$ ipython --no-banner

In [1]: import numpy as np

In [2]: np.set_printoptions(precision=2, suppress=True, linewidth=120, floatmode="fixed")

In [3]: def tidy(a):
   ...:     return np.round(a, 2) + 0
   ...: 

In [4]: A = np.load("data.npy")

In [5]: A
Out[5]: 
array([[1.00, 0.00, 0.00, 0.00],
       [0.00, 1.00, 0.00, 0.00],
       [0.25, 0.25, 0.25, 0.25],
       [0.00, 0.00, 0.33, 0.67]])

In [6]: O = A.astype(float).copy()

In [7]: for j in range(4):
   ...:     O[:, j] -= O[:, :j] @ (O[:, :j].T @ O[:, j])
   ...:     O[:, j] /= np.linalg.norm(O[:, j])
   ...: 

In [8]: tidy(O.T @ O)
Out[8]: 
array([[1.00, 0.00, 0.00, 0.00],
       [0.00, 1.00, 0.00, 0.00],
       [0.00, 0.00, 1.00, 0.00],
       [0.00, 0.00, 0.00, 1.00]])

In [9]: E = np.load("sample4.npy")

In [10]: E
Out[10]: 
array([[-1.00,  1.00,  0.00,  0.00,  0.00,  0.00,  0.00,  0.00,  0.00,  0.00],
       [ 0.00, -1.00,  1.00,  0.00,  0.00,  0.00,  0.00,  0.00,  0.00,  0.00],
       [ 0.00,  0.00, -1.00,  1.00,  0.00,  0.00,  0.00,  0.00,  0.00,  0.00],
       [ 0.00,  0.00,  0.00, -1.00,  1.00,  0.00,  0.00,  0.00,  0.00,  0.00],
       [ 0.00,  0.00,  0.00,  0.00, -1.00,  1.00,  0.00,  0.00,  0.00,  0.00],
       [ 0.00,  0.00,  0.00,  0.00,  0.00, -1.00,  1.00,  0.00,  0.00,  0.00],
       [ 0.00,  0.00,  0.00,  0.00,  0.00,  0.00, -1.00,  1.00,  0.00,  0.00],
       [ 0.00,  0.00,  0.00,  0.00,  0.00,  0.00,  0.00, -1.00,  1.00,  0.00],
       [ 0.00,  0.00,  0.00,  0.00,  0.00,  0.00,  0.00,  0.00, -1.00,  1.00],
       [ 0.00,  0.00,  0.00,  0.00,  0.00,  0.00,  0.00,  0.00,  0.00, -1.00]])

In [11]: G = E.T @ E

In [12]: np.linalg.matrix_rank(G)
Out[12]: np.int64(10)

In [13]: (E @ E.T).shape
Out[13]: (10, 10)

In [14]: G
Out[14]: 
array([[ 1.00, -1.00,  0.00,  0.00,  0.00,  0.00,  0.00,  0.00,  0.00,  0.00],
       [-1.00,  2.00, -1.00,  0.00,  0.00,  0.00,  0.00,  0.00,  0.00,  0.00],
       [ 0.00, -1.00,  2.00, -1.00,  0.00,  0.00,  0.00,  0.00,  0.00,  0.00],
       [ 0.00,  0.00, -1.00,  2.00, -1.00,  0.00,  0.00,  0.00,  0.00,  0.00],
       [ 0.00,  0.00,  0.00, -1.00,  2.00, -1.00,  0.00,  0.00,  0.00,  0.00],
       [ 0.00,  0.00,  0.00,  0.00, -1.00,  2.00, -1.00,  0.00,  0.00,  0.00],
       [ 0.00,  0.00,  0.00,  0.00,  0.00, -1.00,  2.00, -1.00,  0.00,  0.00],
       [ 0.00,  0.00,  0.00,  0.00,  0.00,  0.00, -1.00,  2.00, -1.00,  0.00],
       [ 0.00,  0.00,  0.00,  0.00,  0.00,  0.00,  0.00, -1.00,  2.00, -1.00],
       [ 0.00,  0.00,  0.00,  0.00,  0.00,  0.00,  0.00,  0.00, -1.00,  2.00]])

In [15]: tidy(np.linalg.eigvalsh(G)[::-1])
Out[15]: array([3.91, 3.65, 3.25, 2.73, 2.15, 1.55, 1.00, 0.53, 0.20, 0.02])

In [16]: tidy(np.linalg.svd(E, compute_uv=False) ** 2)
Out[16]: array([3.91, 3.65, 3.25, 2.73, 2.15, 1.55, 1.00, 0.53, 0.20, 0.02])

In [17]: u = np.array([2, 3])

In [18]: np.correlate(E[2], E[3], "full")
Out[18]: 
array([ 0.00,  0.00,  0.00,  0.00,  0.00,  0.00,  0.00, -1.00,  2.00, -1.00,  0.00,  0.00,  0.00,  0.00,  0.00,  0.00,
        0.00,  0.00,  0.00])

In [19]: rng = np.random.default_rng(16787)

In [20]: Y = E + rng.integers(-2, 3, (10, 9)) @ rng.integers(-2, 3, (9, 10))

In [21]: Y
Out[21]: 
array([[ -1.00,  13.00,  -3.00,  -3.00,   8.00,   2.00,   2.00,  13.00,  -5.00,  13.00],
       [ -9.00,   6.00,   1.00,   5.00,  -1.00,  -8.00,  -6.00,  11.00,  -4.00,   6.00],
       [  2.00,  -3.00,   0.00,  -4.00,   0.00,   6.00,  -4.00,  -2.00,   4.00,   3.00],
       [ 12.00, -12.00,   4.00,   8.00,  -3.00,  -5.00,  -3.00,  -9.00,  -3.00, -11.00],
       [  6.00,  -5.00,  -2.00,  10.00,   2.00,  -7.00,  -9.00,   6.00, -10.00,   1.00],
       [ -3.00,   9.00,   6.00, -10.00,  -1.00,  -1.00,   1.00,  -2.00,   3.00,  -2.00],
       [ -1.00, -12.00,   2.00,   7.00,  -4.00,  -6.00,  -6.00,  -6.00,  -3.00,  -7.00],
       [ -7.00,  11.00,   1.00,  -6.00,   8.00,   6.00,  -3.00,  12.00,   4.00,  20.00],
       [ -5.00,  -1.00,   9.00,   0.00,   6.00,   5.00,  -2.00,  -1.00,   8.00,   6.00],
       [  5.00,   0.00,  -6.00,  18.00,   2.00,  -9.00,   1.00,  12.00, -12.00,   1.00]])

In [22]: np.abs(Y - E).sum(axis=1)
Out[22]: array([61.00, 57.00, 30.00, 72.00, 60.00, 36.00, 54.00, 78.00, 43.00, 67.00])
